$ python3 -q
>>> import numpy as np
>>> np.set_printoptions(suppress=True, linewidth=100)
>>> mat = np.load("x.npy")
>>> mat.round(2)
array([[0.82, 0.18, 0.  ],
       [0.42, 0.16, 0.42],
       [0.27, 0.27, 0.45]])
>>> mat @ np.ones(3)
array([1., 1., 1.])
>>> np.round(np.linalg.matrix_power(mat, 100), 2)
array([[0.66, 0.19, 0.15],
       [0.66, 0.19, 0.15],
       [0.66, 0.19, 0.15]])
>>> p = np.eye(3)[1]
>>> for _ in range(5):
...     p = p @ mat
...     print(p.round(2))
... 
[0.42 0.16 0.42]
[0.53 0.22 0.26]
[0.59 0.2  0.21]
[0.63 0.2  0.18]
[0.64 0.19 0.16]
>>> m1 = np.load("mat.npy")
>>> m1.round(2)
array([[ 0.53, -1.84, -0.57],
       [ 1.6 ,  0.09,  1.19],
       [ 1.07,  0.78, -1.5 ]])
>>> vec = np.array([-6, -5, 4])
>>> rhs = m1 @ vec
>>> rhs.round(2)
array([  3.7 ,  -5.33, -16.31])
>>> np.round(np.linalg.solve(m1, rhs), 2)
array([-6., -5.,  4.])
>>> np.round(np.linalg.solve(m1, 5 * rhs), 2)
array([-30., -25.,  20.])
>>> np.round(np.linalg.solve(m1.T, m1[1]), 2) + 0
array([0., 1., 0.])
>>> np.round(np.linalg.solve(m1, rhs + m1[:, 2]), 2)
array([-6., -5.,  5.])
>>> vec = np.array([2, 0, 1])
>>> h = np.maximum(m1 @ vec, 0)
>>> np.round(np.maximum(m1 @ vec, 0) - np.maximum(-m1 @ vec, 0), 2)
array([0.5 , 4.4 , 0.64])
>>> np.round(np.tanh(m1 @ vec), 2)
array([0.46, 1.  , 0.56])
>>> np.round(m1 * (h > 1e-9)[:, None], 2)
array([[ 0.53, -1.84, -0.57],
       [ 1.6 ,  0.09,  1.19],
       [ 1.07,  0.78, -1.5 ]])
>>> np.round(np.maximum(m1 @ (3 * vec), 0), 2)
array([ 1.49, 13.2 ,  1.91])
